>>> import numpy as np
>>> import numpy.linalg as la
>>> np.set_printoptions(suppress=True, linewidth=160)
>>> tidy = lambda a: np.round(a, 3) + 0
>>> q, _ = la.qr(np.array([[0.6, -0.2, 1.0, -0.4],
...     [1.5, -1.3, -1.1, 0.7],
...     [0.7, -1.2, 0.0, -0.4],
...     [-2.1, 0.2, -0.2, -0.1]]))
>>> W0 = 3 * q
>>> print(tidy(W0))
[[-0.657  0.15  -2.324  1.773]
 [-1.642 -1.447  1.466  1.436]
 [-0.766 -2.027 -1.204 -1.69 ]
 [ 2.299 -1.666 -0.018  0.969]]
>>> print(tidy(la.svd(W0, compute_uv=False)))
[3. 3. 3. 3.]
>>> t = np.radians(36)
>>> r_ = np.eye(4)
>>> r_[1, 1] = r_[0, 0] = np.cos(t)
>>> r_[1, 0], r_[0, 1] = -np.sin(t), np.sin(t)
>>> print(tidy(r_))
[[ 0.809  0.588  0.     0.   ]
 [-0.588  0.809  0.     0.   ]
 [ 0.     0.     1.     0.   ]
 [ 0.     0.     0.     1.   ]]
>>> B = W0 @ r_.T
>>> print(np.allclose(W0 @ W0.T, B @ B.T))
True
>>> print(tidy(np.abs(B - W0).max(axis=0)))
[1.418 1.241 0.    0.   ]
>>> print(tidy(np.trace(W0)))
-2.338
>>> print(tidy((W0 + W0.T) / 2))
[[-0.657 -0.746 -1.545  2.036]
 [-0.746 -1.447 -0.281 -0.115]
 [-1.545 -0.281 -1.204 -0.854]
 [ 2.036 -0.115 -0.854  0.969]]
>>> print(tidy((W0 - W0.T) / 2))
[[ 0.     0.896 -0.779 -0.263]
 [-0.896  0.     1.747  1.551]
 [ 0.779 -1.747  0.    -0.836]
 [ 0.263 -1.551  0.836  0.   ]]
>>> assert W0 == W0.T
Traceback (most recent call last):
  File "<python-input-19>", line 1, in <module>
    assert W0 == W0.T
           ^^^^^^^^^^
ValueError: The truth value of an array with more than one element is ambiguous. Use a.any() or a.all()
>>> print(tidy(la.det(W0)))
-81.0
>>> mat = np.loadtxt("block17.csv", delimiter=",")
>>> print(mat)
[[ 0. -3.  0.  2. -2.  3.  2.]
 [ 0.  0. -2. -1.  1.  1.  2.]
 [ 0.  0.  0.  2.  3. -2.  3.]
 [ 0.  0.  0.  0. -2. -2. -2.]
 [ 0.  0.  0.  0.  0. -3. -1.]
 [ 0.  0.  0.  0.  0.  0. -2.]
 [ 0.  0.  0.  0.  0.  0.  0.]]
>>> # triangular: eigenvalues sit on the diagonal
>>> rng = np.random.default_rng(65336)
>>> z = rng.permutation(7)
>>> print(z)
[3 0 6 2 1 4 5]
>>> B = mat[z][:, z]
>>> print(B)
[[ 0.  0. -2.  0.  0. -2. -2.]
 [ 2.  0.  2.  0. -3. -2.  3.]
 [ 0.  0.  0.  0.  0.  0.  0.]
 [ 2.  0.  3.  0.  0.  3. -2.]
 [-1.  0.  2. -2.  0.  1.  1.]
 [ 0.  0. -1.  0.  0.  0. -3.]
 [ 0.  0. -2.  0.  0.  0.  0.]]
>>> print(tidy(np.sort(np.abs(la.eigvals(B)))))
[0. 0. 0. 0. 0. 0. 0.]
>>> print(tidy(la.det(B)), tidy(la.det(mat[z])))
0.0 0.0
